$ ipython --no-banner

In [1]: import numpy as np

In [2]: from numpy import linalg as LA

In [3]: np.set_printoptions(precision=2, suppress=True, linewidth=140, floatmode="fixed")

In [4]: m1 = np.load("arr.npy")

In [5]: m1
Out[5]: 
array([[-0.65, -0.27],
       [ 0.71, -0.31],
       [ 0.00, -0.89],
       [-0.26, -0.19]])

In [6]: x = np.array([-4, 3])

In [7]: target = m1 @ x

In [8]: beta, lr = np.zeros(2), 1 / LA.norm(m1, 2) ** 2

In [9]: for i in range(50):
   ...:     beta -= lr * m1.T @ (m1 @ beta - target)
   ...:     if i % 10 == 0: print(i, round(LA.norm(m1 @ beta - target), 2))
   ...: 
0 0.0
10 0.0
20 0.0
30 0.0
40 0.0

In [10]: beta
Out[10]: array([-4.00,  3.00])

In [11]: m1 - m1[0]
Out[11]: 
array([[ 0.00,  0.00],
       [ 1.36, -0.04],
       [ 0.65, -0.62],
       [ 0.39,  0.08]])

In [12]: m1.sum(axis=1)
Out[12]: array([-0.92,  0.40, -0.89, -0.45])

In [13]: round(np.abs(m1).max(), 2)
Out[13]: np.float64(0.89)

In [14]: m1.shape
Out[14]: (4, 2)

In [15]: np.diff(m1, axis=0)
Out[15]: 
array([[ 1.36, -0.04],
       [-0.71, -0.58],
       [-0.26,  0.71]])

In [16]: np.unravel_index(np.abs(m1).argmax(), m1.shape)
Out[16]: (np.int64(2), np.int64(1))

In [17]: m1.mean(axis=0)
Out[17]: array([-0.05, -0.41])

In [18]: LA.svd(m1, compute_uv=False)
Out[18]: array([1.00, 1.00])

In [19]: t3 = np.stack([m1, 4 * m1, m1[::-1]])

In [20]: LA.norm(t3, axis=(1, 2))
Out[20]: array([1.41, 5.66, 1.41])

In [21]: t3.shape
Out[21]: (3, 4, 2)

In [22]: (t3 @ m1.T).shape
Out[22]: (3, 4, 4)

In [23]: LA.matrix_rank(t3.reshape(3, -1))
Out[23]: np.int64(2)

In [24]: t3.sum(axis=0)
Out[24]: 
array([[-3.51, -1.53],
       [ 3.57, -2.45],
       [ 0.71, -4.77],
       [-1.95, -1.20]])

In [25]: O, V = LA.qr(m1[:, :1])[0], LA.qr(m1[:, 1:])[0]

In [26]: sig = LA.svd(O.T @ V, compute_uv=False)

In [27]: np.degrees(np.arccos(sig.clip(0, 1)))
Out[27]: array([90.00])

In [28]: LA.svd(m1, compute_uv=False)
Out[28]: array([1.00, 1.00])

In [29]: np.round(m1.T @ m1, 2) + 0
Out[29]: 
array([[1.00, 0.00],
       [0.00, 1.00]])

In [30]: round(m1[:, 1] @ m1[:, 0], 2)
Out[30]: np.float64(0.0)

In [31]: LA.norm(m1, axis=0)
Out[31]: array([1.00, 1.00])

In [32]: E = np.load("run5.npy")

In [33]: E
Out[33]: 
array([[ 79.92,  32.25,  53.39],
       [ 73.90,  29.98,  49.44],
       [ 67.20,  27.43,  45.05],
       [ 66.75,  27.26,  44.76],
       [ 50.24,  20.84,  33.92],
       [ 49.15,  20.41,  33.21],
       [ 30.98,  13.02,  21.26],
       [ 25.16,  10.56,  17.42],
       [ 24.82,  10.41,  17.19],
       [ 16.03,   6.57,  11.35],
       [ 11.27,   4.42,   8.16],
       [  5.01,   1.56,   3.85],
       [  2.76,   0.62,   2.21],
       [  2.04,   0.37,   1.66],
       [ -0.42,   0.02,  -0.36],
       [ -2.36,   0.43,  -2.05],
       [ -9.48,   2.16,  -7.80],
       [-11.18,   2.45,  -9.11],
       [-17.80,   3.32, -14.09],
       [-19.17,   3.46, -15.11],
       [-23.93,   3.85, -18.61],
       [-68.95,   4.39, -50.81]])

In [34]: dist = LA.norm(E[:, None] - E[None], axis=-1)

In [35]: (dist + 1e9 * np.eye(22)).round(6).argmin(axis=1)
Out[35]: array([ 1,  0,  3,  2,  5,  4,  7,  8,  7, 10,  9, 12, 13, 12, 15, 14, 17, 16, 19, 18, 19, 20])

In [36]: np.flatnonzero(dist[1] < dist.mean() / 2)
Out[36]: array([0, 1, 2, 3])

In [37]: x = np.array([1, -7, 3])

In [38]: target = E @ x

In [39]: np.round(LA.pinv(E) @ E, 2) + 0
Out[39]: 
array([[1.00, 0.00, 0.00],
       [0.00, 1.00, 0.00],
       [0.00, 0.00, 1.00]])

In [40]: rng = np.random.default_rng(347)

In [41]: target = target + 0.1 * rng.normal(size=22)

In [42]: target
Out[42]: 
array([  14.28,   12.40,   10.13,   10.29,    6.09,    5.84,    3.44,    3.47,    3.46,    4.02,    4.78,    5.57,    4.82,    4.37,
         -1.67,  -11.54,  -48.03,  -55.66,  -83.43,  -88.59, -106.72, -252.04])

In [43]: beta, *_ = LA.lstsq(E, target)

In [44]: round(LA.norm(target - E @ beta), 2)
Out[44]: np.float64(0.41)

In [45]: beta.round()
Out[45]: array([ 1.00, -7.00,  3.00])

In [46]: J = np.array([[0.1, -0.2, -0.8, 1.7, -0.3, 0.4], [0.7, 0.1, 1.0, 0.4, -2.0, 0.1]])

In [47]: J.reshape(2, -1)
Out[47]: 
array([[ 0.10, -0.20, -0.80,  1.70, -0.30,  0.40],
       [ 0.70,  0.10,  1.00,  0.40, -2.00,  0.10]])

In [48]: J.reshape(-1, 2)
Out[48]: 
array([[ 0.10, -0.20],
       [-0.80,  1.70],
       [-0.30,  0.40],
       [ 0.70,  0.10],
       [ 1.00,  0.40],
       [-2.00,  0.10]])

In [49]: t3 = J.reshape(2, 2, -1)

In [50]: t3.transpose(1, 0, 2)
Out[50]: 
array([[[ 0.10, -0.20, -0.80],
        [ 0.70,  0.10,  1.00]],

       [[ 1.70, -0.30,  0.40],
        [ 0.40, -2.00,  0.10]]])

In [51]: np.einsum("ihd,ihd->ih", t3, t3)
Out[51]: 
array([[0.69, 3.14],
       [1.50, 4.17]])

In [52]: np.einsum("ihd,jhd->hij", t3, t3).shape
Out[52]: (2, 2, 2)

In [53]: round(LA.norm(J), 2)
Out[53]: np.float64(3.08)

In [54]: J.shape
Out[54]: (2, 6)

In [55]: np.unravel_index(np.abs(J).argmax(), J.shape)
Out[55]: (np.int64(1), np.int64(4))

In [56]: LA.svd(J, compute_uv=False)
Out[56]: array([2.42, 1.92])

In [57]: F = np.array([[0.0, 0.0, 0.0, 0.0, 0.0, 0.0],
    ...:     [0.0, 0.0, 0.0, 0.0, 0.0, 2.0],
    ...:     [0.0, 0.0, 0.0, 0.0, 0.0, -2.0],
    ...:     [0.0, 0.0, 0.0, 0.0, 0.0, -2.0],
    ...:     [0.0, 0.0, 0.0, 0.0, 0.0, 2.0],
    ...:     [0.0, 2.0, -2.0, -2.0, 2.0, 0.0]])

In [58]: # row 3 repeats row 2

In [59]: rank = LA.matrix_rank(F)

In [60]: rank
Out[60]: np.int64(2)

In [61]: ns = LA.svd(F)[2][rank:].T

In [62]: [int(LA.matrix_rank(F[:i])) for i in range(1, len(F) + 1)]
Out[62]: [0, 1, 1, 1, 1, 2]

In [63]: ns @ ns.T
Out[63]: 
array([[ 1.00,  0.00,  0.00,  0.00,  0.00,  0.00],
       [ 0.00,  0.75,  0.25,  0.25, -0.25,  0.00],
       [ 0.00,  0.25,  0.75, -0.25,  0.25,  0.00],
       [ 0.00,  0.25, -0.25,  0.75,  0.25,  0.00],
       [ 0.00, -0.25,  0.25,  0.25,  0.75,  0.00],
       [ 0.00,  0.00,  0.00,  0.00,  0.00,  0.00]])

In [64]: [int(LA.matrix_rank(np.delete(F, i, axis=0))) for i in range(6)]
Out[64]: [2, 2, 2, 2, 2, 1]

In [65]: F @ LA.pinv(F) @ F
Out[65]: 
array([[ 0.00,  0.00,  0.00,  0.00,  0.00,  0.00],
       [ 0.00,  0.00,  0.00,  0.00,  0.00,  2.00],
       [ 0.00,  0.00,  0.00,  0.00,  0.00, -2.00],
       [ 0.00,  0.00,  0.00,  0.00,  0.00, -2.00],
       [ 0.00,  0.00,  0.00,  0.00,  0.00,  2.00],
       [ 0.00,  2.00, -2.00, -2.00,  2.00,  0.00]])

In [66]: np.round(np.trace(LA.pinv(F) @ F), 2)
Out[66]: np.float64(2.0)

In [67]: np.abs(np.diag(LA.qr(F)[1])) > 1e-9
Out[67]: array([False,  True, False, False, False,  True])

In [68]: U, sig, Vh = LA.svd(F)

In [69]: V = Vh[:(sig > 1e-8).sum()]

In [70]: x = F[2] + -3 * F[1] + rng.integers(2) * np.eye(6)[4]

In [71]: x
Out[71]: array([ 0.00,  0.00,  0.00,  0.00,  1.00, -8.00])

In [72]: LA.matrix_rank(np.vstack([F, x]))
Out[72]: np.int64(3)

In [73]: round(LA.norm(x - V.T @ V @ x), 2)
Out[73]: np.float64(0.87)

In [74]: V.T @ V
Out[74]: 
array([[ 0.00,  0.00,  0.00,  0.00,  0.00,  0.00],
       [ 0.00,  0.25, -0.25, -0.25,  0.25,  0.00],
       [ 0.00, -0.25,  0.25,  0.25, -0.25,  0.00],
       [ 0.00, -0.25,  0.25,  0.25, -0.25,  0.00],
       [ 0.00,  0.25, -0.25, -0.25,  0.25,  0.00],
       [ 0.00,  0.00,  0.00,  0.00,  0.00,  1.00]])
